>>> import numpy as np
>>> from numpy import linalg as LA
>>> np.set_printoptions(suppress=True, linewidth=140)
>>> arr = np.load("case11.npy")
>>> arr
array([[  9, -27,   0, -27,  18,   0],
       [  5, -15,   0, -15,  10,   0],
       [  5, -15,   0, -15,  10,   0],
       [  7, -21,   0, -21,  14,   0],
       [  1,  -3,   0,  -3,   2,   0],
       [  5, -15,   0, -15,  10,   0],
       [  7, -21,   0, -21,  14,   0],
       [  3,  -9,   0,  -9,   6,   0],
       [  5, -15,   0, -15,  10,   0],
       [  1,  -3,   0,  -3,   2,   0]])
>>> w1 = np.array([[0, 2, -1, 2, 0, 2],
...     [2, 1, 2, 2, 0, 2],
...     [-1, 0, 2, -2, -1, -2],
...     [2, -2, -2, 0, -1, 1],
...     [1, 0, 0, 0, 0, 2],
...     [2, 1, -2, -2, 1, -2]])
>>> beta = np.array([6, 9, 9, 0, 0, 7])
>>> act = np.maximum(arr @ w1 + beta, 0)
>>> (act > 0).mean(axis=0)
array([0. , 1. , 0.9, 0. , 1. , 0.2])
>>> act
array([[ 0, 54,  0,  0, 27,  0],
       [ 0, 34,  4,  0, 15,  0],
       [ 0, 34,  4,  0, 15,  0],
       [ 0, 44,  2,  0, 21,  0],
       [ 0, 14,  8,  0,  3,  4],
       [ 0, 34,  4,  0, 15,  0],
       [ 0, 44,  2,  0, 21,  0],
       [ 0, 24,  6,  0,  9,  0],
       [ 0, 34,  4,  0, 15,  0],
       [ 0, 14,  8,  0,  3,  4]])
>>> Z = np.array([[1, -2, -1],
...     [-2, 0, -2],
...     [0, 1, -3],
...     [-2, -3, 2],
...     [-2, 3, 3],
...     [0, 3, -1]])
>>> (act @ Z).round(6).argmax(axis=1)
array([1, 1, 1, 1, 1, 1, 1, 1, 1, 1])
>>> act @ Z
array([[-162,   81,  -27],
       [ -98,   49,  -35],
       [ -98,   49,  -35],
       [-130,   65,  -31],
       [ -34,   29,  -47],
       [ -98,   49,  -35],
       [-130,   65,  -31],
       [ -66,   33,  -39],
       [ -98,   49,  -35],
       [ -34,   29,  -47]])
>>> w1 @ Z
array([[ -8,  -1,   1],
       [ -4,  -2,  -8],
       [  5,   1, -10],
       [  8,  -6,   4],
       [  1,   4,  -3],
       [  2,  -3,   3]])
>>> m1 = np.load("test0.npy")
>>> m1
array([[ 0, -3,  4,  4, -3,  4,  0, -2,  3, -3,  4],
       [ 0, -1,  0, -2,  5, -3, -4, -3,  1,  4, -1],
       [ 0,  0,  1, -1,  5, -2, -3,  4,  3,  0,  2],
       [ 0,  0,  0,  5,  0,  0,  3, -1, -4, -3, -1],
       [ 0,  0,  0,  0,  1, -1,  1, -5,  5,  1, -2],
       [ 0,  0,  0,  0,  0,  4,  5,  0,  4,  4,  1],
       [ 0,  0,  0,  0,  0,  0,  3, -3, -5,  5,  3],
       [ 0,  0,  0,  0,  0,  0,  0,  0, -5,  1, -3],
       [ 0,  0,  0,  0,  0,  0,  0,  0, -5, -3, -3],
       [ 0,  0,  0,  0,  0,  0,  0,  0,  0,  0,  2],
       [ 0,  0,  0,  0,  0,  0,  0,  0,  0,  0, -5]])
>>> U, sig, Vt = LA.svd(m1)
>>> evecs = Vt[:(sig > 1e-8).sum()]
>>> rng = np.random.default_rng(13430)
>>> x = m1[9] + 5 * m1[0] + rng.integers(2) * np.eye(11)[6]
>>> x
array([  0., -15.,  20.,  20., -15.,  20.,   1., -10.,  15., -15.,  22.])
>>> np.round(evecs.T @ evecs, 4) + 0
array([[0., 0., 0., 0., 0., 0., 0., 0., 0., 0., 0.],
       [0., 1., 0., 0., 0., 0., 0., 0., 0., 0., 0.],
       [0., 0., 1., 0., 0., 0., 0., 0., 0., 0., 0.],
       [0., 0., 0., 1., 0., 0., 0., 0., 0., 0., 0.],
       [0., 0., 0., 0., 1., 0., 0., 0., 0., 0., 0.],
       [0., 0., 0., 0., 0., 1., 0., 0., 0., 0., 0.],
       [0., 0., 0., 0., 0., 0., 1., 0., 0., 0., 0.],
       [0., 0., 0., 0., 0., 0., 0., 1., 0., 0., 0.],
       [0., 0., 0., 0., 0., 0., 0., 0., 1., 0., 0.],
       [0., 0., 0., 0., 0., 0., 0., 0., 0., 1., 0.],
       [0., 0., 0., 0., 0., 0., 0., 0., 0., 0., 1.]])
>>> LA.matrix_rank(np.vstack([m1, x]))
np.int64(10)
>>> E = np.loadtxt("x.csv", delimiter=",")
>>> E.round(4)
array([[-0.7666,  2.9161, -2.9662,  2.1495, -5.0915,  3.3366,  2.9161, -4.0289,  3.6326, -1.4831],
       [-0.8511,  2.4554, -2.7717,  1.6043, -4.254 ,  3.1002,  2.4554, -3.5129,  2.9902, -1.3859],
       [-0.9321,  1.9174, -2.5211,  0.9853, -3.3491,  2.764 ,  1.9174, -2.9351,  2.2459, -1.2605],
       [-0.9585,  1.6942, -2.4075,  0.7357, -2.9978,  2.6027,  1.6942, -2.7026,  1.9394, -1.2037],
       [-0.9985,  1.1184, -2.0769,  0.1199, -2.1599,  2.1154,  1.1184, -2.1184,  1.1583, -1.0385],
       [-0.9998,  0.9543, -1.9692, -0.0454, -1.9394,  1.9539,  0.9543, -1.9543,  0.9392, -0.9846],
       [-0.9987,  0.8937, -1.9274, -0.1049, -1.86  ,  1.8912,  0.8937, -1.8937,  0.8588, -0.9637],
       [-0.9379,  0.3767, -1.5017, -0.5612, -1.2207,  1.268 ,  0.3767, -1.3612,  0.1896, -0.7508],
       [-0.8918,  0.2295, -1.342 , -0.6623, -1.0457,  1.0486,  0.2295, -1.1939,  0.0087, -0.671 ],
       [-0.7174, -0.0296, -0.9367, -0.747 , -0.7035,  0.5554, -0.0296, -0.8201, -0.2786, -0.4684],
       [-0.5989, -0.0978, -0.7333, -0.6966, -0.563 ,  0.354 , -0.0978, -0.6481, -0.33  , -0.3666],
       [-0.3549, -0.1193, -0.3936, -0.4742, -0.3314,  0.1086, -0.1193, -0.3625, -0.2774, -0.1968],
       [ 0.2205,  0.1267,  0.2095,  0.3472,  0.2338,  0.0341,  0.1267,  0.2217,  0.2425,  0.1048],
       [ 2.4772,  2.3602,  1.7294,  4.8373,  4.518 ,  2.8898,  2.3602,  3.1237,  3.9726,  0.8647],
       [ 5.7923,  6.766 ,  3.2124, 12.5584, 16.66  , 11.8836,  6.766 ,  9.9362, 10.9522,  1.6062],
       [ 7.0403,  8.574 ,  3.6711, 15.6142, 22.7781, 16.2919,  8.574 , 13.2246, 13.7787,  1.8355]])
>>> U, sig, Vt = LA.svd(E)
>>> sig.round(4) + 0
array([51.3726, 18.2707,  4.0294,  0.    ,  0.    ,  0.    ,  0.    ,  0.    ,  0.    ,  0.    ])
>>> np.argmax(sig[:-1] / (sig[1:] + 1e-6)) + 1
np.int64(3)
>>> out = U[:, :3] @ np.diag(sig[:3]) @ Vt[:3]
>>> round(LA.norm(E - out, 2), 4), round(sig[3], 4)
(np.float64(0.0), np.float64(0.0))
>>> round(float(LA.norm(E - out) / LA.norm(E)), 4)
0.0
>>> LA.matrix_rank(out)
np.int64(3)
>>> r0 = np.array([1, -2, 0])
>>> np.round(np.polyval(r0, E[5]), 4)
array([ 2.9991, -0.9979,  7.8164,  0.0929,  7.6401, -0.0902, -0.9979,  7.728 , -0.9963,  2.9387])
>>> np.round(np.convolve(E[5], r0), 4)
array([-0.9998,  2.9539, -3.8779,  3.893 , -1.8485,  5.8327, -2.9534, -3.863 ,  4.8478, -2.863 ,  1.9692,  0.    ])
>>> out = E / np.sqrt((E ** 2).mean(axis=1, keepdims=True))
>>> LA.matrix_rank(E - E.mean(axis=1, keepdims=True))
np.int64(3)
>>> LA.matrix_rank(out) == LA.matrix_rank(E)
np.True_
>>> out = E + rng.integers(-2, 3, (16, 3)) @ rng.integers(-2, 3, (3, 10))
>>> out.round(4)
array([[  1.2334,  -1.0839,  -6.9662,  12.1495,  -3.0915,  -2.6634,   2.9161,  -0.0289,  -0.3674,  -7.4831],
       [  1.1489,   4.4554,  -2.7717,  -0.3957,  -5.254 ,   4.1002,   4.4554,  -4.5129,   3.9902,   0.6141],
       [ -2.9321, -10.0826,  -2.5211,   2.9853,  -9.3491,  -3.236 ,  -6.0826,  -6.9351,  -1.7541,  -3.2605],
       [ -2.9585,   1.6942,  -4.4075,   8.7357,   3.0022,   0.6027,   1.6942,   3.2974,  -0.0606,  -7.2037],
       [  1.0015,  -2.8816,  -6.0769,  10.1199,  -0.1599,  -3.8846,   1.1184,   1.8816,  -2.8417,  -7.0385],
       [ -1.9998,   6.9543,   1.0308,  -8.0454,  -1.9394,   7.9539,   2.9543,  -3.9543,   4.9392,   4.0154],
       [ -0.9987,   8.8937,   0.0726,  -6.1049,   0.14  ,   7.8912,   4.8937,  -1.8937,   4.8588,   3.0363],
       [ -0.9379,   6.3767,  -2.5017,   2.4388,   4.7793,   3.268 ,   4.3767,   3.6388,   1.1896,  -2.7508],
       [  6.1082,  -1.7705,  -2.342 ,  -4.6623,  -9.0457,  -0.9514,   2.2295,  -7.1939,   0.0087,   4.329 ],
       [ -5.7174,   1.9704,   2.0633,  -4.747 ,   1.2965,   4.5554,  -2.0296,  -0.8201,   1.7214,   0.5316],
       [ -8.5989,  -0.0978,   1.2667,   1.3034,   5.437 ,   2.354 ,  -4.0978,   3.3519,  -0.33  ,  -4.3666],
       [  3.6451,  -2.1193,  -4.3936,   7.5258,   0.6686,  -4.8914,   1.8807,   2.6375,  -3.2774,  -4.1968],
       [  4.2205,  -1.8733,  -3.7905,   8.3472,   1.2338,  -4.9659,   2.1267,   3.2217,  -2.7575,  -3.8952],
       [  5.4772,  -1.6398,  -1.2706,  10.8373,   3.518 ,  -2.1102,   2.3602,   4.1237,   0.9726,  -2.1353],
       [ 11.7923,   4.766 ,   1.2124,  12.5584,  11.66  ,   8.8836,   8.766 ,   6.9362,   9.9522,   3.6062],
       [ 11.0403,   2.574 ,   3.6711,  11.6142,  13.7781,  13.2919,   6.574 ,   6.2246,  12.7787,   5.8355]])
>>> np.round(LA.svd(out - E, compute_uv=False), 4) + 0
array([38.3586, 30.3027, 19.1407,  0.    ,  0.    ,  0.    ,  0.    ,  0.    ,  0.    ,  0.    ])
>>> rk = LA.matrix_rank(out)
>>> rk
np.int64(6)
>>> ns = LA.svd(out)[2][rk:].T
>>> np.allclose(out @ ns, 0)
True
>>> [int(LA.matrix_rank(out[:, :j + 1])) for j in range(10)]
[1, 2, 3, 4, 5, 6, 6, 6, 6, 6]
>>> LA.matrix_rank(out.T @ out), LA.matrix_rank(out @ out.T)
(np.int64(6), np.int64(6))
>>> ns.shape
(10, 4)
>>> K = np.load("w.npy")
>>> K
array([[ 0, -1,  2, -1,  2, -1, -1, -2,  2,  0, -1],
       [ 0, -1,  0,  1,  1,  2,  2,  2,  0,  1,  2],
       [ 0,  0, -1,  2,  0,  0,  0,  1, -1,  1, -2],
       [ 0,  0,  0,  1,  2,  2,  2, -2,  2,  0,  0],
       [ 0,  0,  0,  0, -2,  0,  1,  1,  1, -1, -2],
       [ 0,  0,  0,  0,  0, -2,  1,  0, -1,  1, -2],
       [ 0,  0,  0,  0,  0,  0, -2,  2, -2, -2,  0],
       [ 0,  0,  0,  0,  0,  0,  0,  0, -2,  2,  0],
       [ 0,  0,  0,  0,  0,  0,  0,  0,  2, -2, -2],
       [ 0,  0,  0,  0,  0,  0,  0,  0,  0,  1,  2],
       [ 0,  0,  0,  0,  0,  0,  0,  0,  0,  0, -1]])
>>> np.round(np.trace(LA.pinv(K) @ K), 4)
np.float64(10.0)
>>> np.abs(np.diag(LA.qr(K)[1])) > 1e-9
array([False,  True,  True,  True,  True,  True,  True, False,  True,  True,  True])
>>> A = np.loadtxt("block3.csv", delimiter=",")
>>> A
array([[ 1.,  3.,  3.,  2.,  1.,  2.],
       [ 1.,  1.,  1.,  2.,  2.,  0.],
       [ 3.,  3.,  1.,  2.,  0.,  0.],
       [ 1.,  1.,  2.,  0.,  2.,  2.],
       [ 2.,  1.,  1.,  0.,  2.,  2.],
       [ 1.,  0.,  2.,  2.,  1.,  0.],
       [ 3.,  3.,  3.,  0.,  2.,  3.],
       [ 3.,  3.,  2.,  1.,  3.,  1.],
       [ 3.,  3.,  2.,  1.,  1.,  2.],
       [ 5.,  7.,  7., 10.,  9.,  2.]])
>>> out = np.c_[A[:, :4] @ np.array([[2, 3, 2, -1], [0, -1, -2, 1], [3, 2, -3, -2], [1, -1, 0, -2]]), np.array([2, 2, 3, -1, -2, -1, 2, -1, 0, -1])]
>>> out
array([[ 13.,   4., -13.,  -8.,   2.],
       [  7.,   2.,  -3.,  -6.,   2.],
       [ 11.,   6.,  -3.,  -6.,   3.],
       [  8.,   6.,  -6.,  -4.,  -1.],
       [  7.,   7.,  -1.,  -3.,  -2.],
       [ 10.,   5.,  -4.,  -9.,  -1.],
       [ 15.,  12.,  -9.,  -6.,   2.],
       [ 13.,   9.,  -6.,  -6.,  -1.],
       [ 13.,   9.,  -6.,  -6.,   0.],
       [ 41.,  12., -25., -32.,  -1.]])
>>> LA.matrix_rank(np.c_[A, out])
np.int64(7)
>>> np.round(LA.norm(out - A @ LA.lstsq(A, out)[0], axis=0), 4) + 0
array([0.    , 0.    , 0.    , 0.    , 3.5986])
>>> np.round(LA.norm(LA.qr(A)[0].T @ out, axis=0) ** 2 / ((out ** 2).sum(axis=0) + 1e-12), 4)
array([1.    , 1.    , 1.    , 1.    , 0.5534])
>>> Ac = out - out.mean(axis=0)
>>> U, sig, Vt = LA.svd(Ac, full_matrices=False)
>>> np.searchsorted(np.cumsum(sig ** 2) / (sig ** 2).sum(), 0.9) + 1
np.int64(1)
>>> np.round(Ac.mean(axis=0), 4) + 0
array([0., 0., 0., 0., 0.])
>>> sig.round(4)
array([43.8823,  9.2174,  7.5105,  4.8325,  1.313 ])
>>> np.round(np.abs(Vt[-1]), 4)
array([0.6373, 0.4885, 0.15  , 0.5383, 0.2071])
>>> (np.sign(U[:, 0]) == np.sign(U[0, 0])).astype(int)
array([1, 0, 0, 0, 0, 0, 1, 0, 0, 1])
>>> LA.matrix_rank(Ac)
np.int64(5)
>>> np.round(sig ** 2 / (sig ** 2).sum(), 4)
array([0.9204, 0.0406, 0.027 , 0.0112, 0.0008])
>>> round(float((sig ** 2).sum() ** 2 / (sig ** 4).sum()), 4)
1.1769
